In [1]: import numpy as np

In [2]: np.set_printoptions(precision=3, suppress=True, linewidth=200)

In [3]: m1 = np.array([[0, 3, 0, 0], [2, 1, 0, 0], [0, 0, 0, 3], [0, 0, 2, 1]])

In [4]: Y = m1 / np.sqrt((m1 ** 2).mean(axis=1, keepdims=True))

In [5]: m1 - m1.mean(axis=1, keepdims=True)
Out[5]: 
array([[-0.75,  2.25, -0.75, -0.75],
       [ 1.25,  0.25, -0.75, -0.75],
       [-0.75, -0.75, -0.75,  2.25],
       [-0.75, -0.75,  1.25,  0.25]])

In [6]: x = np.array([2, -2, 2, -1])

In [7]: target = m1 @ x

In [8]: b, lr = np.zeros(4), 1 / np.linalg.norm(m1, 2) ** 2

In [9]: for i in range(30):
   ...:     b -= lr * m1.T @ (m1 @ b - target)
   ...:     if i % 10 == 0: print(i, round(np.linalg.norm(m1 @ b - target), 3))
   ...: 
0 4.169
10 0.088
20 0.002

In [10]: np.round(np.linalg.cond(m1), 3)
Out[10]: np.float64(1.768)

In [11]: b
Out[11]: array([ 2., -2.,  2., -1.])

In [12]: A = np.arange(15).reshape(5, 3) + 4

In [13]: A
Out[13]: 
array([[ 4,  5,  6],
       [ 7,  8,  9],
       [10, 11, 12],
       [13, 14, 15],
       [16, 17, 18]])

In [14]: f = np.array([-3, 0, 2])

In [15]: np.correlate(A[0], A[4], "full")
Out[15]: array([ 72, 158, 257, 182,  96])

In [16]: np.array([np.convolve(row, f, "same") for row in A])
Out[16]: 
array([[-15, -10,  10],
       [-24, -13,  16],
       [-33, -16,  22],
       [-42, -19,  28],
       [-51, -22,  34]])

In [17]: np.polyval(f, A[0])
Out[17]: array([ -46,  -73, -106])

In [18]: np.convolve(A[0], f)
Out[18]: array([-12, -15, -10,  10,  12])

In [19]: def softmax(z):
    ...:     e = np.exp(z - z.max(axis=-1, keepdims=True))
    ...:     return e / e.sum(axis=-1, keepdims=True)
    ...: 

In [20]: softmax(A[3] + 4)
Out[20]: array([0.09 , 0.245, 0.665])

In [21]: softmax(A[3])
Out[21]: array([0.09 , 0.245, 0.665])

In [22]: np.round(softmax(10 * A[3]), 3) + 0
Out[22]: array([0., 0., 1.])

In [23]: S = A @ A.T / np.sqrt(3)

In [24]: softmax(S).round(6).argmax(axis=1)
Out[24]: array([4, 4, 4, 4, 4])

In [25]: mat = np.loadtxt("block8.csv", delimiter=",")

In [26]: mat
Out[26]: 
array([[-0.239,  0.316, -0.02 , -0.918],
       [-0.478, -0.411,  0.776, -0.034],
       [-0.598, -0.495, -0.631, -0.001],
       [-0.598,  0.697,  0.018,  0.395]])

In [27]: x = np.array([3, 2, 0, 2])

In [28]: target = mat @ x

In [29]: b, lr = np.zeros(4), 1 / np.linalg.norm(mat, 2) ** 2

In [30]: for i in range(50):
    ...:     b -= lr * mat.T @ (mat @ b - target)
    ...:     if i % 10 == 0: print(i, round(np.linalg.norm(mat @ b - target), 3))
    ...: 
0 0.0
10 0.0
20 0.0
30 0.0
40 0.0

In [31]: np.round(np.linalg.cond(mat), 3)
Out[31]: np.float64(1.0)

In [32]: b.round(3) + 0
Out[32]: array([3., 2., 0., 2.])

In [33]: (mat + mat.T) / 2
Out[33]: 
array([[-0.239, -0.081, -0.309, -0.758],
       [-0.081, -0.411,  0.14 ,  0.332],
       [-0.309,  0.14 , -0.631,  0.008],
       [-0.758,  0.332,  0.008,  0.395]])

In [34]: np.allclose(mat, mat.T)
Out[34]: False

In [35]: round(np.trace(mat), 3)
Out[35]: np.float64(-0.885)

In [36]: round(float(np.abs(np.linalg.eigvals(mat)).max()), 3)
Out[36]: 1.0

In [37]: round(float(np.linalg.det(mat)), 3)
Out[37]: -1.0

In [38]: E = np.loadtxt("out9.csv", delimiter=",")

In [39]: E
Out[39]: 
array([[ 4.,  5.,  0.],
       [ 5., -5.,  5.],
       [ 0.,  5., -1.]])

In [40]: vals, vecs = np.linalg.eig(E)

In [41]: round(float(np.prod(vals)), 3)
Out[41]: -55.0

In [42]: np.sort(np.linalg.eigvals(E.T))
Out[42]: array([-9.699,  0.825,  6.874])

In [43]: np.sort(np.linalg.eigvals(np.linalg.inv(E)))
Out[43]: array([-0.103,  0.145,  1.212])

In [44]: vals, vecs = np.linalg.eigh(E)

In [45]: x = np.array([2, 1, 2])

In [46]: np.abs(E).sum(axis=1).max(), round(float(np.abs(vals).max()), 3)
Out[46]: (np.float64(15.0), 9.699)

In [47]: vecs * np.abs(vals) @ vecs.T
Out[47]: 
array([[ 5.766,  0.163,  2.78 ],
       [ 0.163,  8.253, -2.618],
       [ 2.78 , -2.618,  3.379]])

In [48]: (np.sign(vecs[:, -1].round(6)) == np.sign(vecs[0, -1].round(6))).astype(int)
Out[48]: array([1, 1, 1])

In [49]: vals, vecs = np.linalg.eigh(E)

In [50]: np.linalg.svd(E, compute_uv=False)
Out[50]: array([9.699, 6.874, 0.825])

In [51]: np.abs(vecs[:, -1])
Out[51]: array([0.827, 0.475, 0.302])

In [52]: np.round(vecs @ np.diag(vals) @ vecs.T, 3) + 0
Out[52]: 
array([[ 4.,  5.,  0.],
       [ 5., -5.,  5.],
       [ 0.,  5., -1.]])

In [53]: U, sv, vt = np.linalg.svd(E, full_matrices=False)

In [54]: np.abs(vt[0])
Out[54]: array([0.302, 0.827, 0.475])

In [55]: round(float(np.sqrt((sv ** 2).sum())), 3), round(np.linalg.norm(E), 3)
Out[55]: (11.916, np.float64(11.916))

In [56]: np.allclose(U * sv @ vt, E)
Out[56]: True

In [57]: sv / sv[0]
Out[57]: array([1.   , 0.709, 0.085])

In [58]: x = np.array([2, 2, 3])

In [59]: target = E @ x

In [60]: target
Out[60]: array([18., 15.,  7.])

In [61]: np.linalg.solve(E, target + E[:, 2])
Out[61]: array([2., 2., 4.])

In [62]: np.round(np.linalg.solve(E, E[:, 0]), 3) + 0
Out[62]: array([1., 0., 0.])

In [63]: np.linalg.solve(E, 4 * target)
Out[63]: array([ 8.,  8., 12.])

In [64]: np.linalg.solve(E, target)
Out[64]: array([2., 2., 3.])

In [65]: X = np.load("x.npy")

In [66]: X
Out[66]: 
array([[-1,  1,  0,  0],
       [ 1, -1,  1,  0],
       [ 0,  1, -1,  1],
       [ 0,  0,  1, -1]])

In [67]: x = np.array([3, 0, 3, 3])

In [68]: h1 = np.maximum(X @ x, 0)

In [69]: np.flatnonzero(h1 > 1e-9)
Out[69]: array([1])

In [70]: np.maximum(X @ x, 0) - np.maximum(-X @ x, 0)
Out[70]: array([-3,  6,  0,  0])

In [71]: Y = np.linalg.inv(X)

In [72]: np.linalg.inv(Y)
Out[72]: 
array([[-1.,  1., -0., -0.],
       [ 1., -1.,  1.,  0.],
       [ 0.,  1., -1.,  1.],
       [-0., -0.,  1., -1.]])

In [73]: (np.abs(Y) > 1e-9).astype(int)
Out[73]: 
array([[1, 0, 1, 1],
       [0, 0, 1, 1],
       [1, 1, 0, 0],
       [1, 1, 0, 1]])

In [74]: round(float(np.linalg.cond(X)), 3)
Out[74]: 6.854

In [75]: X @ Y
Out[75]: 
array([[1., 0., 0., 0.],
       [0., 1., 0., 0.],
       [0., 0., 1., 0.],
       [0., 0., 0., 1.]])

In [76]: np.allclose(Y, X.T)
Out[76]: False

In [77]: round(np.linalg.det(X) * np.linalg.det(Y), 3)
Out[77]: np.float64(1.0)

In [78]: np.linalg.det(X) * Y
Out[78]: 
array([[ 1.,  0., -1., -1.],
       [-0., -0., -1., -1.],
       [-1., -1., -0., -0.],
       [-1., -1.,  0.,  1.]])

In [79]: Y
Out[79]: 
array([[-1., -0.,  1.,  1.],
       [ 0.,  0.,  1.,  1.],
       [ 1.,  1.,  0.,  0.],
       [ 1.,  1., -0., -1.]])

In [80]: round(np.linalg.slogdet(X)[0], 3)
Out[80]: np.float64(-1.0)

In [81]: vals, vecs = np.linalg.eig(X)

In [82]: np.sort(np.linalg.eigvals(np.linalg.inv(X)))
Out[82]: array([-2.618, -0.618, -0.382,  1.618])

In [83]: np.sort(np.linalg.eigvals(X.T))
Out[83]: array([-2.618, -1.618, -0.382,  0.618])

In [84]: vals
Out[84]: array([-2.618, -1.618,  0.618, -0.382])

In [85]: T = np.stack([X, 2 * X, X[::-1]])

In [86]: np.einsum("bij,cij->bc", T, T)
Out[86]: 
array([[10, 20, -4],
       [20, 40, -8],
       [-4, -8, 10]])

In [87]: np.linalg.matrix_rank(T.reshape(3, -1))
Out[87]: np.int64(2)

In [88]: np.linalg.norm(T, axis=(1, 2))
Out[88]: array([3.162, 6.325, 3.162])

In [89]: np.linalg.det(T)
Out[89]: array([ -1., -16.,  -1.])

In [90]: (T @ X.T).shape
Out[90]: (3, 4, 4)

In [91]: T.sum(axis=0)
Out[91]: 
array([[-3,  3,  1, -1],
       [ 3, -2,  2,  1],
       [ 1,  2, -2,  3],
       [-1,  1,  3, -3]])

In [92]: vals, vecs = np.linalg.eigh(X)

In [93]: x = np.array([1, 0, 0, 2])

In [94]: (np.sign(vecs[:, -1].round(6)) == np.sign(vecs[0, -1].round(6))).astype(int)
Out[94]: array([1, 1, 1, 1])

In [95]: x @ X @ x
Out[95]: np.int64(-5)
